>>> import numpy as np
>>> from numpy import linalg as LA
>>> np.set_printoptions(precision=3, suppress=True, linewidth=160)
>>> X = np.load("mat.npy")
>>> X
array([[ 0,  7,  0],
       [ 4,  0,  0],
       [ 0,  0, -3]])
>>> np.round(LA.det(X), 3)
np.float64(84.0)
>>> print((LA.matrix_power((X != 0) + (X.T != 0) + np.eye(3), 3) > 0).astype(int))
[[1 1 0]
 [1 1 0]
 [0 0 1]]
>>> P = np.triu(np.array([[5, -5, 4], [3, -5, 2], [3, -1, 3]]), 1) + np.eye(3)
>>> B = P @ X @ LA.inv(P)
>>> print(P @ X - X @ P)
[[-20.   0. -26.]
 [  0.  20. -22.]
 [  0.   0.   0.]]
>>> np.trace(B), np.trace(X)
(np.float64(-3.0), np.int64(-3))
>>> np.poly(B)
array([  1.,   3., -28., -84.])
>>> u, v = X[1], X[2]
>>> u @ u
np.int64(16)
>>> p = (u @ v) / (u @ u) * u
>>> (v - p) @ u
np.float64(0.0)
>>> v - p
array([ 0.,  0., -3.])
>>> M = np.loadtxt("block2.csv", delimiter=",")
>>> M
array([[-2., -3.,  0.,  0.,  0.,  0.,  0.],
       [-3.,  0., -3.,  0.,  0.,  0.,  0.],
       [ 0., -3., -1., -3.,  0.,  0.,  0.],
       [ 0.,  0., -3., -1., -3.,  0.,  0.],
       [ 0.,  0.,  0., -3.,  0., -3.,  0.],
       [ 0.,  0.,  0.,  0., -3., -2., -3.],
       [ 0.,  0.,  0.,  0.,  0., -3.,  0.]])
>>> # symmetric
>>> w, vecs = LA.eigh(M)
>>> x = np.array([3, 7, 9, 1, 4, 5, 7])
>>> np.abs(M).sum(axis=1).max(), np.round(np.abs(w).max(), 3)
(np.float64(8.0), np.float64(6.388))
>>> np.round(x @ M @ x / (x @ x), 3), round(float(w[0]), 3), round(w[-1], 3)
(np.float64(-4.617), -6.388, np.float64(4.807))
>>> x @ M @ x
np.float64(-1062.0)
